% ipython --no-banner

In [1]: import numpy as np

In [2]: np.set_printoptions(suppress=True, linewidth=120)

In [3]: rnd = lambda a: np.round(a, 2) + 0

In [4]: mat = np.loadtxt("dump.csv", delimiter=",")

In [5]: mat
Out[5]: 
array([[ 1.9 , -1.01,  3.19,  1.3 ,  2.66, -7.09],
       [-3.35, -1.92,  0.18, -4.54,  0.91,  9.14],
       [ 3.54, -3.06, -5.63,  4.02, -4.27, -3.95],
       [-2.47,  1.54,  8.48, -4.95, 12.22, -2.04],
       [-1.92,  2.89,  5.33, -1.96,  5.96, -2.27],
       [ 1.41,  0.45, -7.67,  4.07, -8.46,  2.6 ],
       [ 1.18, -1.29, -4.61,  1.96, -5.44,  0.81],
       [-1.42,  4.49,  2.18, -0.46,  3.18, -1.93],
       [-2.29,  1.17,  0.51, -2.5 , -1.48,  5.33],
       [-2.98,  2.03,  6.03, -4.2 ,  3.96,  3.98],
       [-0.73,  3.28, -3.52,  1.36, -2.78,  1.95],
       [-1.55,  0.13,  3.52, -3.04, 11.69, -2.98],
       [-2.78,  2.39,  6.16, -4.12,  4.68,  2.23],
       [-1.76,  2.5 , -1.65, -0.54,  1.69,  2.38],
       [ 0.17, -1.06, -1.41,  0.17, -4.77,  4.16],
       [ 0.47,  0.56,  2.78,  0.04, -5.71,  1.44],
       [-1.07,  0.66,  2.71, -2.05,  4.09, -0.25],
       [ 1.29, -3.12,  1.13,  0.42, -7.73,  3.95],
       [ 0.47,  2.42, -0.08,  1.46,  0.53, -3.4 ],
       [ 0.42, -4.6 , -4.78,  0.17, -9.42,  8.07],
       [ 1.13,  1.7 ,  1.6 ,  2.19, -3.99, -2.  ],
       [ 0.48,  2.79, -2.41,  1.91, -3.1 ,  0.58],
       [ 0.6 , -2.93,  1.09, -0.72, -3.77,  2.22],
       [-2.45,  4.64,  4.81, -2.73, 11.26, -3.96],
       [ 0.7 , -2.7 , -0.91,  0.86, -8.3 ,  4.18],
       [-0.59,  2.58, -5.63,  1.5 , -1.45,  1.66],
       [ 0.29,  1.59, -0.18,  1.4 , -2.74, -0.26],
       [-3.23, -0.85,  3.14, -4.93,  5.62,  5.94],
       [ 0.34, -3.73, -1.01, -0.52,  2.27, -0.83],
       [ 0.19,  2.54, -4.94,  1.76,  2.63, -0.91],
       [-0.58,  1.4 ,  4.12, -1.12, -0.93,  2.58],
       [-0.26,  3.5 ,  1.78,  0.52,  0.83, -1.01],
       [-2.79,  1.35,  7.31, -4.87,  6.13,  2.74]])

In [6]: Ac = (mat - mat.mean(axis=0)) / mat.std(axis=0)

In [7]: rnd(Ac.std(axis=0))
Out[7]: array([1., 1., 1., 1., 1., 1.])

In [8]: np.argwhere(np.abs(Ac) > 2)
Out[8]: 
array([[ 0,  5],
       [ 1,  5],
       [ 2,  0],
       [ 3,  4],
       [ 5,  2],
       [11,  4],
       [19,  1]])

In [9]: b = np.linalg.lstsq(np.delete(Ac, 2, axis=1), Ac[:, 2])[0]

In [10]: np.abs(b).argmax()
Out[10]: np.int64(2)

In [11]: rnd(1 - np.var(Ac[:, 2] - np.delete(Ac, 2, axis=1) @ b))
Out[11]: np.float64(0.95)
